>>> import numpy as np
>>> import numpy.linalg as la
>>> np.set_printoptions(precision=3, suppress=True, linewidth=160, legacy="1.25")
>>> W0 = np.loadtxt("layer11.csv", delimiter=",")
>>> W0
array([[1., 0., 0., 0., 0., 0., 0., 0., 0.],
       [1., 1., 0., 0., 0., 0., 0., 0., 0.],
       [3., 0., 1., 0., 0., 0., 0., 0., 0.],
       [2., 3., 0., 1., 0., 0., 0., 0., 0.],
       [3., 2., 3., 1., 1., 0., 0., 0., 0.],
       [0., 2., 1., 3., 3., 1., 0., 0., 0.],
       [3., 0., 3., 2., 0., 0., 1., 0., 0.],
       [2., 2., 2., 3., 1., 1., 2., 1., 0.],
       [3., 0., 2., 3., 3., 1., 1., 0., 1.]])
>>> rng = np.random.default_rng(61)
>>> lab = rng.permutation(9)
>>> lab
array([3, 4, 6, 7, 8, 0, 2, 1, 5])
>>> Y = W0[lab][:, lab]
>>> np.allclose(Y, W0)
False
>>> print(Y)
[[1. 0. 0. 0. 0. 2. 0. 3. 0.]
 [1. 1. 0. 0. 0. 3. 3. 2. 0.]
 [2. 0. 1. 0. 0. 3. 3. 0. 0.]
 [3. 1. 2. 1. 0. 2. 2. 2. 1.]
 [3. 3. 1. 0. 1. 3. 2. 0. 1.]
 [0. 0. 0. 0. 0. 1. 0. 0. 0.]
 [0. 0. 0. 0. 0. 3. 1. 0. 0.]
 [0. 0. 0. 0. 0. 1. 0. 1. 0.]
 [3. 3. 0. 0. 0. 0. 1. 2. 1.]]
>>> Y = W0 + rng.integers(-2, 3, (9, 7)) @ rng.integers(-2, 3, (7, 9))
>>> print(Y)
[[  6.  10.   8.   3.  -3.  15.   0.   3.   0.]
 [  3. -14.  -9.   1.   1.  -7.  -3.   2.  -8.]
 [  3.  -3.   8.  -3. -13.   0.   4.  -8.  -3.]
 [  5.   5.   7. -11.   2.  -3.   1.  -2.   1.]
 [ 14.   4.  13.   4.   9.   5.   2.  -4.   1.]
 [  3.   8.   4.  -3.  13.  12.   0.   0.  -1.]
 [ -6.  -8.  -4.  -1. -12.   0.   4.  -3. -10.]
 [  5. -11.  -5.   5.   1.  -9.  -2.   4.  -4.]
 [ -2.   6.   3.  -9.   9.   6.   3.  -4.   2.]]
>>> Y - W0
array([[  5.,  10.,   8.,   3.,  -3.,  15.,   0.,   3.,   0.],
       [  2., -15.,  -9.,   1.,   1.,  -7.,  -3.,   2.,  -8.],
       [  0.,  -3.,   7.,  -3., -13.,   0.,   4.,  -8.,  -3.],
       [  3.,   2.,   7., -12.,   2.,  -3.,   1.,  -2.,   1.],
       [ 11.,   2.,  10.,   3.,   8.,   5.,   2.,  -4.,   1.],
       [  3.,   6.,   3.,  -6.,  10.,  11.,   0.,   0.,  -1.],
       [ -9.,  -8.,  -7.,  -3., -12.,   0.,   3.,  -3., -10.],
       [  3., -13.,  -7.,   2.,   0., -10.,  -4.,   3.,  -4.],
       [ -5.,   6.,   1., -12.,   6.,   5.,   2.,  -4.,   1.]])
>>> la.matrix_rank(Y - W0, tol=1e-8)
7
>>> np.abs(Y - W0).sum(axis=1)
array([47., 48., 41., 33., 46., 40., 55., 46., 42.])
>>> m1 = np.load("run4.npy")
>>> m1
array([[0, 1, 0, 1, 0, 0],
       [1, 0, 0, 1, 0, 1],
       [0, 0, 0, 0, 1, 0],
       [1, 1, 0, 0, 0, 1],
       [0, 0, 1, 0, 0, 0],
       [0, 1, 0, 1, 0, 0]])
>>> print(np.round(m1 @ la.pinv(m1) @ m1, 3) + 0)
[[0. 1. 0. 1. 0. 0.]
 [1. 0. 0. 1. 0. 1.]
 [0. 0. 0. 0. 1. 0.]
 [1. 1. 0. 0. 0. 1.]
 [0. 0. 1. 0. 0. 0.]
 [0. 1. 0. 1. 0. 0.]]
>>> np.unique(m1.round(6), axis=0).shape
(5, 6)
>>> np.abs(np.diag(la.qr(m1)[1])) > 1e-9
array([ True,  True,  True,  True,  True, False])
>>> E = np.load("w.npy")
>>> E
array([[-0.357,  0.509, -0.026,  0.002,  0.209],
       [-0.26 , -0.42 , -0.188,  0.113,  0.719],
       [-0.292,  0.21 , -0.193,  0.065, -0.315],
       [ 0.747,  0.147, -0.364, -0.212,  0.299],
       [-0.357, -0.249, -0.614, -0.404, -0.087],
       [-0.065,  0.4  , -0.28 ,  0.563,  0.276],
       [-0.065,  0.299, -0.153, -0.524,  0.033],
       [-0.097, -0.259,  0.4  , -0.134,  0.187],
       [-0.13 ,  0.346,  0.395, -0.406,  0.36 ]])
>>> vec = np.array([-4, 4, -9, 0, 9])
>>> target = E @ vec
>>> np.round(la.lstsq(E, target)[0], 3) + 0
array([-4.,  4., -9.,  0.,  9.])
>>> target = target + 0.1 * rng.normal(size=9)
>>> target
array([ 5.535,  7.755,  0.887,  3.456,  5.211,  6.811,  3.192, -2.716,  1.689])
>>> b, *_ = la.lstsq(E, target)
>>> print(b)
[-4.134  3.92  -9.044 -0.05   9.119]
>>> b.round()
array([-4.,  4., -9., -0.,  9.])
